% ipython --no-banner

In [1]: import numpy as np

In [2]: np.set_printoptions(suppress=True, linewidth=140)

In [3]: def rnd(a):
   ...:     return np.round(a, 2) + 0
   ...: 

In [4]: A = np.load("out15.npy")

In [5]: A
Out[5]: 
array([[ 1,  0,  1,  0],
       [-1,  3,  1, -3],
       [-1, -3,  2,  1],
       [ 1, -3, -2, -2]])

In [6]: other = np.array([[3, -4, -2], [3, -1, -4]])

In [7]: C = np.kron(other, A)

In [8]: rnd(np.linalg.norm(C, 2)), rnd(np.linalg.norm(other, 2) * np.linalg.norm(A, 2))
Out[8]: (np.float64(38.1), np.float64(38.1))

In [9]: C.shape
Out[9]: (8, 12)

In [10]: def softmax(z):
    ...:     e = np.exp(z - z.max(axis=-1, keepdims=True))
    ...:     return e / e.sum(axis=-1, keepdims=True)
    ...: 

In [11]: rnd(softmax(10 * A[0]))
Out[11]: array([0.5, 0. , 0.5, 0. ])

In [12]: S = A @ A.T / np.sqrt(4)

In [13]: softmax(S).round(6).argmax(axis=1)
Out[13]: array([0, 1, 2, 3])

In [14]: rnd(softmax(S)[0] @ A)
Out[14]: array([ 0.11, -0.63,  0.97, -0.43])

In [15]: np.linalg.norm(A, axis=1).argmax()
Out[15]: np.int64(1)

In [16]: rnd(np.linalg.norm(A, "nuc"))
Out[16]: np.float64(13.54)

In [17]: rnd(np.linalg.norm(A) ** 2 / np.linalg.norm(A, 2) ** 2)
Out[17]: np.float64(1.84)

In [18]: rnd(np.linalg.norm(A, axis=1))
Out[18]: array([1.41, 4.47, 3.87, 4.24])

In [19]: A[0] @ A[1]
Out[19]: np.int64(0)

In [20]: q, R = np.linalg.qr(A)

In [21]: rnd(q @ R)
Out[21]: 
array([[ 1.,  0.,  1.,  0.],
       [-1.,  3.,  1., -3.],
       [-1., -3.,  2.,  1.],
       [ 1., -3., -2., -2.]])

In [22]: rnd(np.abs(np.diag(R)))
Out[22]: array([2.  , 4.97, 2.45, 3.32])

In [23]: rnd(q.T @ q)
Out[23]: 
array([[1., 0., 0., 0.],
       [0., 1., 0., 0.],
       [0., 0., 1., 0.],
       [0., 0., 0., 1.]])
